>>> import numpy as np
>>> np.set_printoptions(suppress=True, linewidth=160)
>>> def rd(a):
...     return np.round(a, 4) + 0
... 
>>> data = np.load("out13.npy")
>>> print(rd(data))
[[-0.1625  0.2904 -1.0404 -0.0771 -0.947  -0.0151  0.0759  0.3475  0.1489]
 [ 0.2904  1.5171 -0.6158  0.049  -1.3415  0.1452  0.2242 -0.0793 -0.4251]
 [-1.0404 -0.6158 -0.3549 -0.0385 -0.2808 -0.7183  0.7296  0.2338  0.3945]
 [-0.0771  0.049  -0.0385  0.0214  0.7304 -0.3871 -0.7851 -0.7143 -0.2365]
 [-0.947  -1.3415 -0.2808  0.7304  0.3455  0.221   1.1726  0.3155  0.5991]
 [-0.0151  0.1452 -0.7183 -0.3871  0.221  -0.0953  0.1124 -0.8591  0.8476]
 [ 0.0759  0.2242  0.7296 -0.7851  1.1726  0.1124 -0.1433 -0.3119 -0.4134]
 [ 0.3475 -0.0793  0.2338 -0.7143  0.3155 -0.8591 -0.3119 -1.1651  1.2543]
 [ 0.1489 -0.4251  0.3945 -0.2365  0.5991  0.8476 -0.4134  1.2543 -0.9629]]
>>> print(np.all(np.linalg.eigvalsh(data) > 0))
False
>>> print(rd(np.linalg.eigvalsh(data).min()))
-3.0
>>> print(np.linalg.matrix_rank(data))
7
>>> print(rd(data.sum(axis=1)))
[-1.3794 -0.2359 -1.6907 -1.4377  0.8149 -0.7487  0.6611 -0.9787  1.2067]
>>> print(rd(np.linalg.norm(data)))
5.5678
>>> print(np.unravel_index(np.abs(data).argmax(), data.shape))
(np.int64(1), np.int64(1))
>>> evals, V = np.linalg.eigh(data)
>>> vec = np.array([1, 2, 1, 4, 7, 0, 8, 4, 4])
>>> print(rd(vec @ data @ vec))
78.8237
>>> print((np.sign(V[:, -1].round(6)) == np.sign(V[0, -1].round(6))).astype(int))
[1 1 0 0 0 1 0 0 0]
>>> print(rd(np.abs(data).sum(axis=1).max()), rd(np.abs(evals).max()))
5.9534 3.0
>>> print(rd(vec @ data @ vec / (vec @ vec)), rd(evals[0]), evals[-1])
0.472 -3.0 3.0
>>> print(np.argsort(-np.linalg.norm(data, axis=0).round(6), kind="stable")[:3])
[4 1 7]
>>> print(rd(np.linalg.norm(data, 2) / np.linalg.norm(data)))
0.5388
>>> print([round(float(x), 4) for x in np.linalg.svd(data, compute_uv=False)[:3]])
[3.0, 3.0, 3.0]
>>> m1 = np.load("block18.npy")
>>> print(m1)
[[1 2 1 0 0 0 1 0]
 [2 1 2 1 0 0 0 1]
 [1 2 1 2 1 0 0 0]
 [0 1 2 1 2 1 0 0]
 [0 0 1 2 1 2 1 0]
 [0 0 0 1 2 1 2 1]
 [1 0 0 0 1 2 1 2]
 [0 1 0 0 0 1 2 1]]
>>> left, sigma, vt = np.linalg.svd(m1, full_matrices=False)
>>> print(rd(sigma / sigma[0]))
[1.     0.6102 0.4519 0.3321 0.2311 0.2161 0.1506 0.0727]
>>> print(rd(left.T @ m1 @ vt.T))
[[6.6394 0.     0.     0.     0.     0.     0.     0.    ]
 [0.     4.0514 0.     0.     0.     0.     0.     0.    ]
 [0.     0.     3.     0.     0.     0.     0.     0.    ]
 [0.     0.     0.     2.2047 0.     0.     0.     0.    ]
 [0.     0.     0.     0.     1.5341 0.     0.     0.    ]
 [0.     0.     0.     0.     0.     1.4346 0.     0.    ]
 [0.     0.     0.     0.     0.     0.     1.     0.    ]
 [0.     0.     0.     0.     0.     0.     0.     0.4827]]
>>> print(rd(vt @ vt.T))
[[1. 0. 0. 0. 0. 0. 0. 0.]
 [0. 1. 0. 0. 0. 0. 0. 0.]
 [0. 0. 1. 0. 0. 0. 0. 0.]
 [0. 0. 0. 1. 0. 0. 0. 0.]
 [0. 0. 0. 0. 1. 0. 0. 0.]
 [0. 0. 0. 0. 0. 1. 0. 0.]
 [0. 0. 0. 0. 0. 0. 1. 0.]
 [0. 0. 0. 0. 0. 0. 0. 1.]]
>>> print(np.allclose(left * sigma @ vt, m1))
True
>>> evals, V = np.linalg.eigh(m1)
>>> vec = np.array([2, 1, 2, 1, 0, 0, 1, 3])
>>> print((np.sign(V[:, -1].round(6)) == np.sign(V[0, -1].round(6))).astype(int))
[1 1 1 1 1 1 1 1]
>>> print(np.abs(m1).sum(axis=1).max(), rd(np.abs(evals).max()))
7 6.6394
>>> print(vec @ m1 @ vec)
76
>>> sigma = 5 * 0.7 ** np.arange(7)
>>> O, _ = np.linalg.qr(np.array([[-0.1, 0.0, 1.6, 1.2, 0.5, -1.7, -0.5],
...     [0.6, 2.3, 0.7, -0.4, 0.0, 1.8, -0.2],
...     [1.5, 0.0, 1.3, -0.6, -1.5, 0.7, 0.8],
...     [1.0, 0.0, -1.0, 1.2, 0.4, 0.9, -1.4],
...     [-1.0, -1.0, -1.7, -0.6, -0.2, 0.5, -0.5],
...     [-1.9, 1.6, -0.8, 0.9, -2.5, 1.4, 0.1],
...     [0.8, -0.3, -0.4, 0.5, -0.2, 0.1, 1.0]]))
>>> rng = np.random.default_rng(328)
>>> F = rng.normal(size=(35, 7)) * sigma @ O
>>> print(rd(F))
[[-1.2656  0.1666 -1.5721 -0.8374  0.8395  1.3228  1.8122]
 [ 1.0757 -0.6973 -3.7759  0.7397 -2.3592 -0.2429  2.1426]
 [-1.0784 -1.6017 -2.5603 -1.0888  2.8148 -0.3913  1.5727]
 [ 0.0066 -2.882   0.1982  3.6074 -0.1145 -1.6594 -0.6029]
 [-2.1722  3.2152  0.3945  0.3121 -0.5827 -2.4882 -2.2411]
 [-2.6205 -4.5862 -1.4912  0.8393  3.6909 -0.9648  3.4278]
 [ 0.0731  3.5227 -0.8704  2.8782 -4.1664 -1.6732 -2.1049]
 [-0.1833  4.5384 -5.1922 -6.0889 -1.8163  1.8444  0.8669]
 [ 1.8933  1.8231  3.0289  0.786  -4.2276  1.1628 -2.2008]
 [ 0.6828  1.5408  4.1597  0.0109  0.0512 -0.8877 -3.7808]
 [ 0.1036 -3.0652 -0.4913  1.8405  1.4958 -1.0152  1.7973]
 [-0.0175  2.0741  2.0686  3.6504 -4.3759 -3.6734 -4.1106]
 [ 1.286   0.3431  7.2012  2.435  -2.4899 -0.5569 -4.8891]
 [ 0.8811 -2.1744 -3.2806 -2.3975  0.6012  0.6782  2.0072]
 [ 1.9812 -3.7218 -0.3092  2.5768  3.0063  0.5303  2.07  ]
 [-0.2544 -0.9183 -7.5071 -4.4754  0.2966  4.0691  4.5277]
 [ 2.411  -2.348   3.9683  1.8381  1.2853  0.5666 -0.5192]
 [-1.1294 -2.3129  6.5916 10.2531 -3.3588 -3.1395 -1.8509]
 [ 3.838  -7.7756  3.9805  2.1532 -0.1009  2.7296  1.2025]
 [ 1.594   1.2006 -1.3759  1.6572 -1.3115 -2.6304 -2.6401]
 [ 0.1888  1.0727  3.3582  3.0087 -0.1752 -2.2885 -2.6264]
 [-1.0805  3.112  -2.0888 -1.8549  0.0447  0.7737  0.5201]
 [ 1.8585  1.5347  2.6775  1.665  -3.7175 -0.255  -3.2333]
 [ 0.29   -1.0471  2.6145  2.1493 -2.4419 -2.4403 -0.924 ]
 [-0.7445 -2.3327 -0.9894 -1.7283  2.4178  0.5064  1.4778]
 [ 0.8277  2.1693 -1.4237 -0.5909 -3.1904  0.2658 -0.5544]
 [-0.1567 -3.0728 -0.7244 -0.0918  2.5077  0.2917  0.2419]
 [ 0.1077 -2.6107 -5.5019 -1.7327  0.3177  3.5535  4.7603]
 [-2.9447 -2.5565 -1.2296 -1.4217  6.2165 -1.3475  1.1691]
 [ 1.4155 -3.6443  1.5087  0.2241  0.1997  2.2705  2.3265]
 [ 4.6042 -6.9528 -0.1909  4.897  -1.6269  2.0673  1.8598]
 [-2.5109  7.7731 -2.6511 -6.4065 -2.3536 -0.9152 -1.9206]
 [ 2.4595 -4.5202  2.1473  3.0301  2.2904 -1.1672 -0.0175]
 [-2.4574 -1.5992 -0.7533 -1.1584  2.3702 -2.0952  1.1802]
 [-1.9855 -1.3963 -0.7683 -4.9058  2.2524  1.6197  3.8664]]
>>> vec = np.array([3, 1, 0, 1, 2, -2, -2])
>>> target = F @ vec
>>> beta, lr = np.zeros(7), 1 / np.linalg.norm(F, 2) ** 2
>>> for i in range(6):
...     beta -= lr * F.T @ (F @ beta - target)
...     if i % 1 == 0: print(i, round(np.linalg.norm(F @ beta - target), 4))
... 
0 27.2422
1 25.2211
2 23.6058
3 22.2123
4 20.9726
5 19.8473
>>> print(rd(np.linalg.cond(F)))
10.0292
